% ipython --no-banner

In [1]: import numpy as np

In [2]: from numpy import linalg as LA

In [3]: np.set_printoptions(precision=4, suppress=True, linewidth=200)

In [4]: A = np.load("w.npy")

In [5]: A
Out[5]: 
array([[ 1.7913, -5.4768,  9.1637,  1.6029,  2.0801,  4.1668,  0.7289,  0.2231],
       [ 0.9627, -3.0964,  6.0258,  0.2901,  1.1493,  2.7994,  0.0213, -0.0953],
       [ 0.0659, -0.8631, -1.5295,  0.6571,  0.5202, -1.7012,  0.8153,  0.0643],
       [ 1.6716, -5.0761,  7.3151,  2.0341,  1.8937,  3.1226,  1.0854,  0.4658],
       [ 1.696 , -5.5831,  6.0669,  2.4298,  2.0694,  1.7579,  1.7336,  0.5821],
       [-0.921 ,  2.82  , -2.8703, -1.6167, -0.9912, -0.898 , -1.0624, -0.482 ]])

In [6]: np.round(A[3] @ A[0], 4)
Out[6]: np.float64(118.9344)

In [7]: LA.norm(A, axis=1)
Out[7]: array([11.9171,  7.4884,  2.7118, 10.0469,  9.3528,  4.7752])

In [8]: round(LA.norm(A[3], 1), 4), round(float(LA.norm(A[3], np.inf)), 4)
Out[8]: (np.float64(22.6644), 7.3151)

In [9]: np.round(LA.norm(A, 2), 4)
Out[9]: np.float64(20.0)

In [10]: print(np.round(LA.norm(A, 1), 4), round(LA.norm(A, np.inf), 4))
32.9713 25.2336

In [11]: round(float(LA.norm(A, "nuc")), 4)
Out[11]: 24.9984

In [12]: feats = np.load("sample11.npy")

In [13]: feats
Out[13]: 
array([[ 1, -1,  1, -1,  1, -1,  1, -1],
       [ 1,  1, -1, -1,  1,  1, -1, -1],
       [ 1,  1, -1, -1, -1, -1,  1,  1],
       [ 1, -1, -1,  1,  1, -1, -1,  1],
       [ 1, -1, -1,  1, -1,  1,  1, -1],
       [ 1, -1,  1, -1, -1,  1, -1,  1],
       [ 1,  1,  1,  1,  1,  1,  1,  1],
       [ 1,  1,  1,  1, -1, -1, -1, -1]])

In [14]: O, V = LA.qr(feats[:, :2])[0], LA.qr(feats[:, 2:])[0]

In [15]: sigma = LA.svd(O.T @ V, compute_uv=False)

In [16]: round(LA.norm(O @ O.T - V @ V.T, 2), 4)
Out[16]: np.float64(1.0)

In [17]: np.degrees(np.arccos(sigma.clip(0, 1)))
Out[17]: array([90., 90.])

In [18]: Y = np.array([[0.0, -0.2, -2.6, -1.1],
    ...:     [1.5, 0.2, 1.2, 0.5],
    ...:     [-0.3, 0.4, -0.2, 0.7],
    ...:     [-0.3, -1.2, -1.3, -1.5],
    ...:     [0.3, 0.5, 0.6, -1.0],
    ...:     [-1.3, 1.2, 0.5, 0.2],
    ...:     [-0.2, 0.8, -0.9, 1.2],
    ...:     [1.5, -0.9, -0.1, -0.5]])

In [19]: W2 = np.array([[0.0, -1.3, 0.4, -0.4, 0.4, 0.1, 1.9, -0.8, 0.2, -0.4, 0.4, 0.7],
    ...:     [0.7, -0.2, -1.5, -0.2, 0.4, -1.2, -0.5, 0.4, 1.9, -0.3, 1.8, 0.9],
    ...:     [1.0, -1.0, 1.8, 0.4, -0.1, -1.0, 1.3, 0.3, -1.4, -0.3, -0.4, 0.3],
    ...:     [1.3, -0.3, -1.4, 1.7, 0.9, 0.6, -0.2, -0.6, 1.3, 0.1, -1.5, -0.5]])

In [20]: W0 = Y @ W2

In [21]: W0
Out[21]: 
array([[-4.17,  2.97, -2.84, -2.87, -0.81,  2.18, -3.06, -0.2 ,  1.83,  0.73,  2.33, -0.41],
       [ 1.99, -3.34,  1.76,  0.69,  1.01, -0.99,  4.21, -1.06, -0.35, -0.97, -0.27,  1.34],
       [ 0.99,  0.3 , -2.06,  1.15,  0.69,  0.11, -1.17, -0.08,  1.89,  0.13, -0.37, -0.26],
       [-4.09,  2.38,  1.44, -2.71, -1.82,  1.81, -1.36,  0.27, -2.47,  0.72,  0.49, -0.93],
       [-0.35, -0.79,  1.85, -1.68, -0.64, -1.77,  1.3 ,  0.74, -1.13, -0.55,  2.28,  1.34],
       [ 1.6 ,  0.89, -1.7 ,  0.82,  0.09, -1.95, -2.46,  1.55,  1.58,  0.03,  1.14,  0.22],
       [ 1.22,  0.64, -4.58,  1.6 ,  1.41,  0.64, -2.19, -0.51,  4.3 ,  0.23, -0.08, -0.29],
       [-1.38, -1.52,  2.47, -1.31, -0.2 ,  1.03,  3.27, -1.29, -1.92, -0.35, -0.23,  0.46]])

In [22]: Uu, sigma, Vh = LA.svd(W0)

In [23]: V = Vh[:(sigma > 1e-8).sum()]

In [24]: rng = np.random.default_rng(355229)

In [25]: x = W0[3] + -3 * W0[5] + rng.integers(2) * np.eye(12)[9]

In [26]: x
Out[26]: array([-8.89, -0.29,  6.54, -5.17, -2.09,  7.66,  6.02, -4.38, -7.21,  0.63, -2.93, -1.59])

In [27]: np.diag(V.T @ V)
Out[27]: array([0.4618, 0.2796, 0.4353, 0.3448, 0.1027, 0.4499, 0.5276, 0.2423, 0.4594, 0.0335, 0.5107, 0.1525])

In [28]: round(LA.norm(x - V.T @ V @ x), 4)
Out[28]: np.float64(0.0)
